$ python3 -q
>>> import numpy as np
>>> np.set_printoptions(precision=2, suppress=True, linewidth=120)
>>> rnd = lambda a: np.round(a, 2) + 0
>>> X = np.load("m.npy")
>>> X
array([[ 1,  0,  0],
       [-2,  1,  0],
       [ 1, -1,  1]])
>>> # triangular: eigenvalues sit on the diagonal
>>> [int(np.linalg.matrix_rank(np.linalg.matrix_power(X, p))) for p in range(1, 4)]
[3, 3, 3]
>>> X @ X
array([[ 1,  0,  0],
       [-4,  1,  0],
       [ 4, -2,  1]])
>>> rnd(np.sort(np.linalg.eigvals(X)))
array([1., 1., 1.])
>>> np.prod(np.diag(X)), rnd(np.linalg.det(X))
(np.int64(1), np.float64(1.0))
>>> q, vecs = np.linalg.qr(X[:, :1])[0], np.linalg.qr(X[:, 1:])[0]
>>> sigma = np.linalg.svd(q.T @ vecs, compute_uv=False)
>>> rnd(sigma)
array([0.91])
>>> rnd(np.degrees(np.arccos(sigma.clip(0, 1))))
array([24.09])
>>> rnd(np.linalg.norm(q @ q.T - vecs @ vecs.T, 2))
np.float64(1.0)
>>> (sigma > 0.9).sum()
np.int64(1)
>>> X.sum(axis=1)
array([ 1, -1,  1])
>>> np.einsum("ij,ji->", X, X)
np.int64(3)
>>> rnd(np.linalg.det(2 * X)), rnd(np.linalg.det(X))
(np.float64(8.0), np.float64(1.0))
>>> np.kron(np.eye(2, dtype=int), X)
array([[ 1,  0,  0,  0,  0,  0],
       [-2,  1,  0,  0,  0,  0],
       [ 1, -1,  1,  0,  0,  0],
       [ 0,  0,  0,  1,  0,  0],
       [ 0,  0,  0, -2,  1,  0],
       [ 0,  0,  0,  1, -1,  1]])
>>> rnd(np.linalg.det(X.T))
np.float64(1.0)
>>> rnd(np.linalg.eigvals(X).sum().real)
np.float64(3.0)
>>> rnd(np.linalg.det(X[::-1]))
np.float64(-1.0)
>>> W0 = np.loadtxt("dump.csv", delimiter=",")
>>> W0
array([[-5.,  3., -3., -2., -5., -2., -2.,  0.,  4., -1.],
       [ 4.,  1., -3., -4.,  1.,  3., -5.,  1., -5.,  1.],
       [ 3., -5.,  3.,  2.,  4.,  0., -1., -5., -5.,  3.],
       [ 0., -3.,  0., -4., -3., -4., -3., -1.,  5.,  3.],
       [ 2., -3.,  2.,  5.,  1.,  2.,  4., -2.,  0., -3.],
       [ 4., -5., -1., -3., -1.,  3.,  3., -3., -4., -4.],
       [ 1., -5.,  4.,  2.,  3., -2., -1.,  0.,  4., -5.],
       [ 4.,  4.,  1.,  4., -4.,  2., -3., -5., -2.,  4.],
       [-1.,  2., -4.,  2., -4.,  2., -1.,  3., -5., -5.],
       [ 4.,  1.,  2.,  0., -5., -4.,  0.,  0.,  2., -2.]])
>>> r0 = np.array([0, -2, 2, -1, 0, -3, -2, -1, -2, -3])
>>> Y = W0 + np.outer(r0, np.eye(10)[8])
>>> np.linalg.matrix_rank(Y - W0)
np.int64(1)
>>> rnd(np.linalg.det(Y) / np.linalg.det(W0)), rnd(1 + np.linalg.solve(W0, r0)[8])
(np.float64(1.01), np.float64(1.01))
>>> Y = W0 / np.sqrt((W0 ** 2).mean(axis=1, keepdims=True))
>>> rnd(Y[8])
array([-0.31,  0.62, -1.23,  0.62, -1.23,  0.62, -0.31,  0.93, -1.54, -1.54])
>>> np.linalg.matrix_rank(W0 - W0.mean(axis=1, keepdims=True))
np.int64(9)
>>> np.linalg.matrix_rank(Y) == np.linalg.matrix_rank(W0)
np.True_
>>> q, Rm = np.linalg.qr(W0)
>>> q.shape, Rm.shape
((10, 10), (10, 10))
>>> np.allclose(Rm.T @ Rm, W0.T @ W0)
True
>>> np.trace(q @ q.T)
np.float64(10.0)
>>> rnd(q @ Rm)
array([[-5.,  3., -3., -2., -5., -2., -2.,  0.,  4., -1.],
       [ 4.,  1., -3., -4.,  1.,  3., -5.,  1., -5.,  1.],
       [ 3., -5.,  3.,  2.,  4.,  0., -1., -5., -5.,  3.],
       [ 0., -3.,  0., -4., -3., -4., -3., -1.,  5.,  3.],
       [ 2., -3.,  2.,  5.,  1.,  2.,  4., -2.,  0., -3.],
       [ 4., -5., -1., -3., -1.,  3.,  3., -3., -4., -4.],
       [ 1., -5.,  4.,  2.,  3., -2., -1.,  0.,  4., -5.],
       [ 4.,  4.,  1.,  4., -4.,  2., -3., -5., -2.,  4.],
       [-1.,  2., -4.,  2., -4.,  2., -1.,  3., -5., -5.],
       [ 4.,  1.,  2.,  0., -5., -4.,  0.,  0.,  2., -2.]])
>>> q, vecs = np.linalg.qr(W0[:, :8])[0], np.linalg.qr(W0[:, 8:])[0]
>>> sigma = np.linalg.svd(q.T @ vecs, compute_uv=False)
>>> rnd(np.linalg.norm(q @ q.T - vecs @ vecs.T, 2))
np.float64(1.0)
>>> rnd(np.degrees(np.arccos(sigma.clip(0, 1))))
array([16.25, 26.57])
>>> J = np.loadtxt("run4.csv", delimiter=",")
>>> rnd(J)
array([[ 0.8 , -0.15,  0.6 , -0.8 ,  0.05,  0.2 , -0.5 , -0.35,  0.85],
       [ 2.56, -0.48,  1.92, -2.56,  0.16,  0.64, -1.6 , -1.12,  2.72],
       [-0.32,  0.06, -0.24,  0.32, -0.02, -0.08,  0.2 ,  0.14, -0.34],
       [ 3.68, -0.69,  2.76, -3.68,  0.23,  0.92, -2.3 , -1.61,  3.91],
       [ 0.  ,  0.  ,  0.  ,  0.  ,  0.  ,  0.  ,  0.  ,  0.  ,  0.  ],
       [ 0.  ,  0.  ,  0.  ,  0.  ,  0.  ,  0.  ,  0.  ,  0.  ,  0.  ],
       [ 0.  ,  0.  ,  0.  ,  0.  ,  0.  ,  0.  ,  0.  ,  0.  ,  0.  ],
       [ 0.96, -0.18,  0.72, -0.96,  0.06,  0.24, -0.6 , -0.42,  1.02],
       [-1.44,  0.27, -1.08,  1.44, -0.09, -0.36,  0.9 ,  0.63, -1.53]])
>>> # row 5 repeats row 4
>>> left, sigma, vt = np.linalg.svd(J)
>>> vecs = vt[:(sigma > 1e-8).sum()]
>>> rng = np.random.default_rng(88)
>>> vec = J[8] + 5 * J[1] + rng.integers(2) * np.eye(9)[0]
>>> rnd(vec)
array([ 12.36,  -2.13,   8.52, -11.36,   0.71,   2.84,  -7.1 ,  -4.97,  12.07])
>>> np.linalg.matrix_rank(np.vstack([J, vec]))
np.int64(2)
>>> rnd(vecs.T @ vecs)
array([[ 0.23, -0.04,  0.17, -0.23,  0.01,  0.06, -0.14, -0.1 ,  0.24],
       [-0.04,  0.01, -0.03,  0.04,  0.  , -0.01,  0.03,  0.02, -0.05],
       [ 0.17, -0.03,  0.13, -0.17,  0.01,  0.04, -0.11, -0.07,  0.18],
       [-0.23,  0.04, -0.17,  0.23, -0.01, -0.06,  0.14,  0.1 , -0.24],
       [ 0.01,  0.  ,  0.01, -0.01,  0.  ,  0.  , -0.01, -0.01,  0.02],
       [ 0.06, -0.01,  0.04, -0.06,  0.  ,  0.01, -0.04, -0.02,  0.06],
       [-0.14,  0.03, -0.11,  0.14, -0.01, -0.04,  0.09,  0.06, -0.15],
       [-0.1 ,  0.02, -0.07,  0.1 , -0.01, -0.02,  0.06,  0.04, -0.11],
       [ 0.24, -0.05,  0.18, -0.24,  0.02,  0.06, -0.15, -0.11,  0.26]])
>>> rnd(np.linalg.norm(vec - vecs.T @ vecs @ vec))
np.float64(0.88)
>>> rank = np.linalg.matrix_rank(J)
>>> rank
np.int64(1)
>>> N = np.linalg.svd(J)[2][rank:].T
>>> [int(np.linalg.matrix_rank(J[:, :j + 1])) for j in range(9)]
[1, 1, 1, 1, 1, 1, 1, 1, 1]
>>> rnd(N @ N.T)
array([[ 0.77,  0.04, -0.17,  0.23, -0.01, -0.06,  0.14,  0.1 , -0.24],
       [ 0.04,  0.99,  0.03, -0.04,  0.  ,  0.01, -0.03, -0.02,  0.05],
       [-0.17,  0.03,  0.87,  0.17, -0.01, -0.04,  0.11,  0.08, -0.18],
       [ 0.23, -0.04,  0.17,  0.77,  0.01,  0.06, -0.14, -0.1 ,  0.24],
       [-0.01,  0.  , -0.01,  0.01,  1.  ,  0.  ,  0.01,  0.01, -0.02],
       [-0.06,  0.01, -0.04,  0.06,  0.  ,  0.99,  0.04,  0.03, -0.06],
       [ 0.14, -0.03,  0.11, -0.14,  0.01,  0.04,  0.91, -0.06,  0.15],
       [ 0.1 , -0.02,  0.08, -0.1 ,  0.01,  0.03, -0.06,  0.96,  0.11],
       [-0.24,  0.05, -0.18,  0.24, -0.02, -0.06,  0.15,  0.11,  0.74]])
>>> [int(np.linalg.matrix_rank(np.delete(J, i, axis=0))) for i in range(9)]
[1, 1, 1, 1, 1, 1, 1, 1, 1]
>>> [int(np.linalg.matrix_rank(J[:i])) for i in range(1, len(J) + 1)]
[1, 1, 1, 1, 1, 1, 1, 1, 1]
>>> np.linalg.matrix_rank(J.T @ J), np.linalg.matrix_rank(J @ J.T)
(np.int64(1), np.int64(1))
>>> np.allclose(J @ N, 0)
True
>>> [round(float(x), 2) for x in np.linalg.svd(J, compute_uv=False)[:3]]
[10.21, 0.0, 0.0]
>>> np.argsort(-np.linalg.norm(J, axis=0).round(6), kind="stable")[:3]
array([8, 0, 3])
>>> np.abs(np.diag(np.linalg.qr(J)[1])) > 1e-9
array([ True, False, False, False, False, False, False, False, False])
>>> rnd(J @ np.linalg.pinv(J) @ J)
array([[ 0.8 , -0.15,  0.6 , -0.8 ,  0.05,  0.2 , -0.5 , -0.35,  0.85],
       [ 2.56, -0.48,  1.92, -2.56,  0.16,  0.64, -1.6 , -1.12,  2.72],
       [-0.32,  0.06, -0.24,  0.32, -0.02, -0.08,  0.2 ,  0.14, -0.34],
       [ 3.68, -0.69,  2.76, -3.68,  0.23,  0.92, -2.3 , -1.61,  3.91],
       [ 0.  ,  0.  ,  0.  ,  0.  ,  0.  ,  0.  ,  0.  ,  0.  ,  0.  ],
       [ 0.  ,  0.  ,  0.  ,  0.  ,  0.  ,  0.  ,  0.  ,  0.  ,  0.  ],
       [ 0.  ,  0.  ,  0.  ,  0.  ,  0.  ,  0.  ,  0.  ,  0.  ,  0.  ],
       [ 0.96, -0.18,  0.72, -0.96,  0.06,  0.24, -0.6 , -0.42,  1.02],
       [-1.44,  0.27, -1.08,  1.44, -0.09, -0.36,  0.9 ,  0.63, -1.53]])
>>> np.allclose(J[:-1].T @ np.linalg.lstsq(J[:-1].T, J[-1])[0], J[-1])
True
>>> z = rng.permutation(9)
>>> z
array([2, 1, 7, 0, 3, 8, 6, 5, 4])
>>> Y = J[z][:, z]
>>> rnd(np.sort(np.abs(np.linalg.eigvals(Y))))
array([0.  , 0.  , 0.  , 0.  , 0.  , 0.  , 0.  , 0.  , 5.55])
>>> rnd(np.diag(Y))
array([-0.24, -0.48, -0.42,  0.8 , -3.68, -1.53,  0.  ,  0.  ,  0.  ])
>>> m1 = np.array([[0, 4, 3], [1, 3, 4], [5, 1, 2], [3, 2, 3]])
>>> m1[-1] = m1[0] + 5 * m1[1]
>>> m1
array([[ 0,  4,  3],
       [ 1,  3,  4],
       [ 5,  1,  2],
       [ 5, 19, 23]])
>>> # row 3 dominates
>>> blk = np.stack([X, -1 * X, X[::-1]])
>>> np.einsum("bij,cij->bc", blk, blk)
array([[ 9, -9,  7],
       [-9,  9, -7],
       [ 7, -7,  9]])
>>> np.linalg.matrix_rank(blk.reshape(3, -1))
np.int64(2)
>>> rnd(np.linalg.det(blk))
array([ 1., -1., -1.])
>>> (blk @ X.T).shape
(3, 3, 3)
>>> rnd(np.linalg.norm(blk, axis=(1, 2)))
array([3., 3., 3.])
>>> Y = np.c_[m1[:, :1] @ np.array([[1]]), np.array([5, 2, 6, 6])]
>>> Y
array([[0, 5],
       [1, 2],
       [5, 6],
       [5, 6]])
>>> np.linalg.matrix_rank(Y)
np.int64(2)
>>> rnd(np.abs(np.linalg.eigvals(J)).max())
np.float64(5.55)
>>> Y = m1 + rng.integers(-2, 3, (4, 1)) @ rng.integers(-2, 3, (1, 3))
>>> Y
array([[ 2,  4,  5],
       [ 0,  3,  3],
       [ 7,  1,  4],
       [ 4, 19, 22]])
>>> Y - m1
array([[ 2,  0,  2],
       [-1,  0, -1],
       [ 2,  0,  2],
       [-1,  0, -1]])
>>> np.abs(Y - m1).sum(axis=1)
array([4, 2, 4, 2])
>>> rnd(np.linalg.svd(Y - m1, compute_uv=False))
array([4.47, 0.  , 0.  ])
